In [1]: import numpy as np

In [2]: np.set_printoptions(suppress=True, linewidth=120)

In [3]: rng = np.random.default_rng(86784)

In [4]: A = rng.normal(size=(36, 4)) + 3 * np.array([3, -2, -5, -5])

In [5]: A.round(3)
Out[5]: 
array([[  8.939,  -6.342, -14.871, -13.961],
       [  8.58 ,  -5.136, -15.303, -15.233],
       [ 10.623,  -5.553, -14.147, -12.861],
       [  9.711,  -6.617, -16.489, -15.364],
       [ 10.71 ,  -4.227, -15.705, -13.333],
       [  6.739,  -4.493, -13.374, -15.395],
       [ 10.323,  -7.652, -14.542, -15.006],
       [  7.42 ,  -5.033, -13.581, -15.407],
       [  8.122,  -5.695, -12.875, -13.509],
       [  9.554,  -4.946, -15.653, -15.187],
       [  9.167,  -7.68 , -16.501, -16.589],
       [  8.506,  -5.274, -15.343, -14.844],
       [  8.655,  -5.723, -14.344, -14.642],
       [  9.427,  -3.413, -15.036, -15.063],
       [  9.809,  -6.803, -14.315, -15.557],
       [  8.965,  -4.923, -16.841, -13.873],
       [  9.522,  -4.942, -14.546, -13.497],
       [  9.616,  -6.031, -15.564, -14.629],
       [  9.351,  -7.235, -13.742, -14.191],
       [  9.616,  -6.074, -16.896, -16.153],
       [  8.016,  -3.909, -16.487, -15.83 ],
       [  9.12 ,  -5.129, -14.541, -14.465],
       [  9.607,  -6.607, -14.286, -15.739],
       [  6.07 ,  -7.545, -15.05 , -14.001],
       [  8.429,  -6.403, -14.763, -15.909],
       [ 10.338,  -5.536, -15.722, -15.273],
       [  9.526,  -4.167, -14.169, -14.78 ],
       [  7.131,  -6.199, -14.971, -14.137],
       [  8.712,  -5.516, -13.873, -15.887],
       [  7.95 ,  -6.28 , -13.248, -13.615],
       [  8.912,  -5.646, -14.384, -13.641],
       [  7.948,  -4.395, -16.212, -15.563],
       [  9.5  ,  -6.297, -16.905, -14.334],
       [  9.736,  -5.756, -13.386, -17.026],
       [  9.284,  -5.107, -16.17 , -14.969],
       [  8.643,  -5.496, -17.201, -15.241]])

In [6]: D = np.linalg.norm(A[:, None] - A[None], axis=-1)

In [7]: D[14].round(6).argsort(kind="stable")[:4]
Out[7]: array([14, 22,  6, 24])

In [8]: np.unravel_index(D.round(6).argmax(), D.shape)
Out[8]: (np.int64(4), np.int64(23))

In [9]: D.mean(axis=1).argmax()
Out[9]: np.int64(23)

In [10]: proj = A @ np.linalg.solve(A.T @ A, A.T)

In [11]: np.round(proj @ A[:, 1], 3)
Out[11]: 
array([-6.342, -5.136, -5.553, -6.617, -4.227, -4.493, -7.652, -5.033, -5.695, -4.946, -7.68 , -5.274, -5.723, -3.413,
       -6.803, -4.923, -4.942, -6.031, -7.235, -6.074, -3.909, -5.129, -6.607, -7.545, -6.403, -5.536, -4.167, -6.199,
       -5.516, -6.28 , -5.646, -4.395, -6.297, -5.756, -5.107, -5.496])

In [12]: np.round(np.linalg.eigvalsh(proj), 3) + 0
Out[12]: 
array([0., 0., 0., 0., 0., 0., 0., 0., 0., 0., 0., 0., 0., 0., 0., 0., 0., 0., 0., 0., 0., 0., 0., 0., 0., 0., 0., 0.,
       0., 0., 0., 0., 1., 1., 1., 1.])

In [13]: r0, v = A[7], A[29]

In [14]: np.round(r0 @ r0, 3)
Out[14]: np.float64(502.228)

In [15]: p = (r0 @ v) / (r0 @ r0) * r0

In [16]: p.round(3)
Out[16]: array([  7.096,  -4.814, -12.988, -14.734])

In [17]: np.round(v - p, 3)
Out[17]: array([ 0.854, -1.466, -0.26 ,  1.119])

In [18]: np.linalg.matrix_rank(np.outer(r0, v))
Out[18]: np.int64(1)

In [19]: lab = rng.integers(0, 3, 6)

In [20]: E = np.triu((lab[:, None] == lab) & (rng.random((6, 6)) < 0.8), 1).astype(int)

In [21]: E += E.T

In [22]: E
Out[22]: 
array([[0, 0, 1, 0, 0, 0],
       [0, 0, 0, 0, 0, 0],
       [1, 0, 0, 0, 1, 0],
       [0, 0, 0, 0, 0, 0],
       [0, 0, 1, 0, 0, 0],
       [0, 0, 0, 0, 0, 0]])

In [23]: # row 3 repeats row 1

In [24]: rank = np.linalg.matrix_rank(E)

In [25]: rank
Out[25]: np.int64(2)

In [26]: N = np.linalg.svd(E)[2][rank:].T

In [27]: [int(np.linalg.matrix_rank(E[:i])) for i in range(1, len(E) + 1)]
Out[27]: [1, 1, 2, 2, 2, 2]

In [28]: np.linalg.matrix_rank(E.T @ E), np.linalg.matrix_rank(E @ E.T)
Out[28]: (np.int64(2), np.int64(2))

In [29]: np.allclose(E @ N, 0)
Out[29]: True

In [30]: np.round(N @ N.T, 3)
Out[30]: 
array([[ 0.5,  0. ,  0. ,  0. , -0.5,  0. ],
       [ 0. ,  1. ,  0. ,  0. ,  0. ,  0. ],
       [ 0. ,  0. ,  0. ,  0. ,  0. ,  0. ],
       [ 0. ,  0. ,  0. ,  1. ,  0. ,  0. ],
       [-0.5,  0. ,  0. ,  0. ,  0.5,  0. ],
       [ 0. ,  0. ,  0. ,  0. ,  0. ,  1. ]])

In [31]: [int(np.linalg.matrix_rank(E[:, :j + 1])) for j in range(6)]
Out[31]: [1, 1, 2, 2, 2, 2]

In [32]: np.unique(E.round(6), axis=0).shape
Out[32]: (3, 6)

In [33]: round(float(np.trace(np.linalg.pinv(E) @ E)), 3)
Out[33]: 2.0

In [34]: np.all(np.linalg.eigvalsh(E) > 0)
Out[34]: np.False_

In [35]: out = np.array([[1, 2, 0], [0, 0, 0], [2, 0, 0], [0, 1, 3], [0, 3, 3], [1, 1, 2]])

In [36]: np.einsum("ik,kj->ji", E, out)
Out[36]: 
array([[2, 0, 1, 0, 2, 0],
       [0, 0, 5, 0, 0, 0],
       [0, 0, 3, 0, 0, 0]])

In [37]: np.linalg.matrix_rank(E @ out)
Out[37]: np.int64(2)

In [38]: np.einsum("ij->j", E)
Out[38]: array([1, 0, 2, 0, 1, 0])

In [39]: np.einsum("ik,kj->ij", E, out)
Out[39]: 
array([[2, 0, 0],
       [0, 0, 0],
       [1, 5, 3],
       [0, 0, 0],
       [2, 0, 0],
       [0, 0, 0]])

In [40]: E @ out
Out[40]: 
array([[2, 0, 0],
       [0, 0, 0],
       [1, 5, 3],
       [0, 0, 0],
       [2, 0, 0],
       [0, 0, 0]])

In [41]: data = np.load("layer3.npy")

In [42]: data
Out[42]: 
array([[ 0.35, -0.73,  4.07, -2.05,  0.25,  2.  ,  1.57, -0.05,  1.62],
       [-2.4 , -3.83,  0.78,  1.46, -2.24,  4.89,  0.05,  0.8 ,  2.24],
       [ 1.12,  0.5 , -0.85, -0.77,  2.52, -1.07, -0.24,  0.03, -1.24],
       [ 2.99, -0.02,  0.23, -1.99,  1.71, -0.49,  2.2 ,  2.25,  1.7 ],
       [ 2.34, -1.26, -0.93, -0.91,  0.84,  0.63,  2.  ,  2.95,  2.32],
       [ 0.89, -0.12,  0.27, -0.9 ,  1.46,  0.02,  0.42,  0.37, -0.02]])

In [43]: vec = np.array([0, 3, -5, -5, 5, -4, 3, 5, 2])

In [44]: h = np.maximum(data @ vec, 0)

In [45]: np.round(data.T @ h, 3)
Out[45]: array([ 235.004,  -31.602,  -37.285, -139.974,  174.687,  -24.185,  153.95 ,  192.513,  114.912])

In [46]: np.round(np.maximum(data @ vec, 0) - np.maximum(-data @ vec, 0), 3)
Out[46]: array([-11.34, -44.82,  23.43,  40.5 ,  32.49,  13.08])

In [47]: data * (h > 1e-9)[:, None]
Out[47]: 
array([[ 0.  , -0.  ,  0.  , -0.  ,  0.  ,  0.  ,  0.  , -0.  ,  0.  ],
       [-0.  , -0.  ,  0.  ,  0.  , -0.  ,  0.  ,  0.  ,  0.  ,  0.  ],
       [ 1.12,  0.5 , -0.85, -0.77,  2.52, -1.07, -0.24,  0.03, -1.24],
       [ 2.99, -0.02,  0.23, -1.99,  1.71, -0.49,  2.2 ,  2.25,  1.7 ],
       [ 2.34, -1.26, -0.93, -0.91,  0.84,  0.63,  2.  ,  2.95,  2.32],
       [ 0.89, -0.12,  0.27, -0.9 ,  1.46,  0.02,  0.42,  0.37, -0.02]])

In [48]: np.round(np.trace(np.linalg.pinv(data) @ data), 3)
Out[48]: np.float64(4.0)

In [49]: np.allclose(data[:-1].T @ np.linalg.lstsq(data[:-1].T, data[-1])[0], data[-1])
Out[49]: True

In [50]: np.round(data @ np.linalg.pinv(data) @ data, 3)
Out[50]: 
array([[ 0.35, -0.73,  4.07, -2.05,  0.25,  2.  ,  1.57, -0.05,  1.62],
       [-2.4 , -3.83,  0.78,  1.46, -2.24,  4.89,  0.05,  0.8 ,  2.24],
       [ 1.12,  0.5 , -0.85, -0.77,  2.52, -1.07, -0.24,  0.03, -1.24],
       [ 2.99, -0.02,  0.23, -1.99,  1.71, -0.49,  2.2 ,  2.25,  1.7 ],
       [ 2.34, -1.26, -0.93, -0.91,  0.84,  0.63,  2.  ,  2.95,  2.32],
       [ 0.89, -0.12,  0.27, -0.9 ,  1.46,  0.02,  0.42,  0.37, -0.02]])

In [51]: mat = np.array([[6.0, 0.0, 0.0], [0.0, 0.0, 5.0], [0.0, 5.0, -5.0]])

In [52]: mat
Out[52]: 
array([[ 6.,  0.,  0.],
       [ 0.,  0.,  5.],
       [ 0.,  5., -5.]])

In [53]: np.round(np.linalg.det(mat), 3)
Out[53]: np.float64(-150.0)

In [54]: np.flatnonzero(np.linalg.matrix_power((mat != 0) + (mat.T != 0) + np.eye(3), 3)[2])
Out[54]: array([1, 2])

In [55]: mat @ mat
Out[55]: 
array([[ 36.,   0.,   0.],
       [  0.,  25., -25.],
       [  0., -25.,  50.]])

In [56]: vals, evecs = np.linalg.eig(mat)

In [57]: np.round(mat @ evecs[:, 0] - vals[0] * evecs[:, 0], 3) + 0
Out[57]: array([0., 0., 0.])

In [58]: np.round(np.sort(np.linalg.eigvals(np.linalg.inv(mat))), 3)
Out[58]: array([-0.124,  0.167,  0.324])

In [59]: vals.round(3)
Out[59]: array([-8.09,  3.09,  6.  ])
